$ python3 -q
>>> import numpy as np
>>> np.set_printoptions(precision=1, suppress=True, linewidth=160)
>>> M = np.loadtxt("test14.csv", delimiter=",")
>>> M
array([[ 3.3, -2.1, -0.1,  0.8],
       [ 4. , -1.2,  0.4,  1.9],
       [ 6.3, -0.5,  0.7,  2.7],
       [-1.3, -2.2, -0.1,  1. ],
       [ 0.9,  2. ,  2. ,  0.6],
       [ 4.2, -0.8,  0.6,  0.8],
       [ 8. , -2.7, -0.4,  3. ],
       [ 4.7, -3. , -0.5,  1. ],
       [ 5.8, -2.8, -0.4,  1.3],
       [ 5.7, -0.2,  0.9,  2.9],
       [ 5.2, -2.8, -0.4,  0.7],
       [ 5.2, -2.4, -0.2,  0.6],
       [ 3. ,  1.7,  1.9, -0.1]])
>>> other = np.c_[M[:, :1] @ np.array([[-2]]), np.array([1, 8, 7, 0, 4, 8, 6, 6, 9, 1, 2, 8, 5])]
>>> other
array([[ -6.6,   1. ],
       [ -8. ,   8. ],
       [-12.6,   7. ],
       [  2.6,   0. ],
       [ -1.8,   4. ],
       [ -8.4,   8. ],
       [-16. ,   6. ],
       [ -9.4,   6. ],
       [-11.6,   9. ],
       [-11.4,   1. ],
       [-10.4,   2. ],
       [-10.4,   8. ],
       [ -6. ,   5. ]])
>>> np.linalg.norm(np.linalg.qr(M)[0].T @ other, axis=0) ** 2 / ((other ** 2).sum(axis=0) + 1e-12)
array([1. , 0.8])
>>> np.round(np.linalg.lstsq(M, other[:, 0])[0], 1) + 0
array([-2.,  0.,  0.,  0.])
>>> gram = np.cov(M, rowvar=False)
>>> np.corrcoef(M.T)
array([[ 1. , -0.3, -0.4,  0.6],
       [-0.3,  1. ,  1. , -0.2],
       [-0.4,  1. ,  1. , -0.2],
       [ 0.6, -0.2, -0.2,  1. ]])
>>> M.std(axis=0)
array([2.3, 1.6, 0.8, 1. ])
>>> round(np.corrcoef(M[:, 3], M[:, 2])[0, 1], 1)
np.float64(-0.2)
>>> np.round(np.linalg.eigvalsh(gram)[::-1], 1) + 0
array([6.9, 2.8, 0.6, 0. ])
>>> np.median(M, axis=0)
array([ 4.7, -2.1, -0.1,  1. ])
>>> print(gram)
[[ 5.8 -1.4 -0.7  1.4]
 [-1.4  2.8  1.4 -0.3]
 [-0.7  1.4  0.7 -0.2]
 [ 1.4 -0.3 -0.2  1. ]]
>>> D = np.linalg.norm(M[:, None] - M[None], axis=-1)
>>> print(D.mean(axis=1).argmax())
3
>>> D[9].round(6).argsort(kind="stable")[:4]
array([9, 2, 1, 5])
>>> print(D.shape)
(13, 13)
>>> (D + 1e9 * np.eye(13)).round(6).argmin(axis=1)
array([ 1,  5,  9,  0, 12,  1,  8, 10, 10,  2, 11, 10,  4])
>>> print(D[:5, :5])
[[0.  1.7 4.  4.6 5.2]
 [1.7 0.  2.6 5.5 4.9]
 [4.  2.6 0.  8.  6.4]
 [4.6 5.5 8.  0.  5.2]
 [5.2 4.9 6.4 5.2 0. ]]
>>> print(np.linalg.matrix_rank(D ** 2))
6
>>> lab = M[:, 0] > np.median(M[:, 0])
>>> f = M[lab].mean(axis=0) - M[~lab].mean(axis=0)
>>> print(f)
[ 3.3 -1.1 -0.6  1. ]
>>> np.round((((M - M.mean(axis=0)) @ f > 0) == lab).mean(), 1)
np.float64(0.9)
>>> ((M - M.mean(axis=0)) @ f > 0).astype(int)
array([0, 0, 1, 0, 0, 0, 1, 1, 1, 1, 1, 1, 0])
>>> x0 = np.array([2, 3, -3, -1])
>>> rhs = M @ x0
>>> print(np.round(np.linalg.pinv(M) @ M, 1) + 0)
[[1. 0. 0. 0.]
 [0. 1. 0. 0.]
 [0. 0. 1. 0.]
 [0. 0. 0. 1.]]
>>> np.linalg.lstsq(M, rhs)[0]
array([ 2.,  3., -3., -1.])
>>> print(np.linalg.solve(M.T @ M, M.T @ rhs))
[ 2.  3. -3. -1.]
>>> try:
...     np.linalg.solve(M, rhs)
... except np.linalg.LinAlgError as e:
...     print("failed:", e)
... 
failed: Last 2 dimensions of the array must be square
>>> rng = np.random.default_rng(134)
>>> rhs = rhs + 0.3 * rng.normal(size=13)
>>> rhs
array([  0.1,   1.3,   6.4, -10. ,   1. ,   3.1,   6.1,   0.8,   2.8,   5.4,   2.1,   2.8,   5.2])
>>> coef, *_ = np.linalg.lstsq(M, rhs)
>>> coef
array([ 2. ,  3.1, -3.2, -0.8])
>>> [round(float(np.linalg.norm(np.linalg.solve(M.T @ M + lam * np.eye(4), M.T @ rhs))), 2) for lam in (0, 1, 10, 100)]
[4.95, 3.73, 1.67, 0.62]
>>> round(np.linalg.norm(rhs - M @ coef), 1)
np.float64(0.6)
>>> np.round(M.T @ (rhs - M @ coef), 1) + 0
array([0., 0., 0., 0.])
>>> mat = np.diag(np.array([0, -2, 3, -3, 2])) + 2 * np.eye(5, k=1) + 2 * np.eye(5, k=-1)
>>> mat
array([[ 0.,  2.,  0.,  0.,  0.],
       [ 2., -2.,  2.,  0.,  0.],
       [ 0.,  2.,  3.,  2.,  0.],
       [ 0.,  0.,  2., -3.,  2.],
       [ 0.,  0.,  0.,  2.,  2.]])
>>> # symmetric
>>> evals, evecs = np.linalg.eig(mat)
>>> np.sort(np.linalg.eigvals(mat.T))
array([-4.4, -3.4,  0.9,  2.5,  4.4])
>>> print(round(float(np.prod(evals)), 1))
152.0
>>> evals
array([-4.4, -3.4,  0.9,  4.4,  2.5])
>>> O, evecs = np.linalg.qr(mat[:, :2])[0], np.linalg.qr(mat[:, 2:])[0]
>>> s = np.linalg.svd(O.T @ evecs, compute_uv=False)
>>> np.degrees(np.arccos(s.clip(0, 1)))
array([38.4, 76.7])
>>> (s > 0.9).sum()
np.int64(0)
>>> print(np.round(np.linalg.det(mat.T), 1))
152.0
>>> np.linalg.eigvals(mat)
array([-4.4, -3.4,  0.9,  4.4,  2.5])
>>> np.einsum("ij,ji->", mat, mat)
np.float64(58.0)
>>> X = np.load("x.npy")
>>> print(X)
[[-2.1  3.9 -0.5  0.3]
 [ 0.8  1.7 -0.4  0.9]
 [ 0.7  0.   0.4  0.2]
 [-0.7 -0.4 -1.  -1.4]
 [-0.3 -2.2  2.3 -0.5]
 [ 1.  -1.5  2.1  2.2]
 [ 0.8 -5.5  5.1  2.1]
 [ 0.8 -5.6  3.8  0.3]
 [-1.4  4.  -0.7  0.5]
 [ 0.2 -3.   1.4  0.4]
 [ 1.4 -0.7 -0.8 -1.2]
 [ 1.4  0.3  0.1  0.6]
 [-0.1 -2.4  0.2 -1.3]]
>>> D = np.linalg.norm(X[:, None] - X[None], axis=-1)
>>> print(np.unravel_index(D.round(6).argmax(), D.shape))
(np.int64(0), np.int64(6))
>>> print(np.linalg.norm(X - X.mean(axis=0), axis=1))
[5.5 3.  1.1 2.7 2.1 2.5 6.5 5.6 5.4 2.2 2.6 1.9 2.3]
>>> D.shape
(13, 13)
>>> np.linalg.norm(X, axis=1)
array([4.5, 2.1, 0.8, 1.9, 3.2, 3.5, 7.8, 6.8, 4.3, 3.3, 2.1, 1.6, 2.7])
>>> np.flatnonzero(D[11] < D.mean() / 2)
array([ 1,  2, 10, 11])
>>> D[11]
array([5.1, 1.6, 0.9, 3.2, 3.9, 3.2, 7.8, 7. , 4.7, 3.7, 2.2, 0. , 3.6])
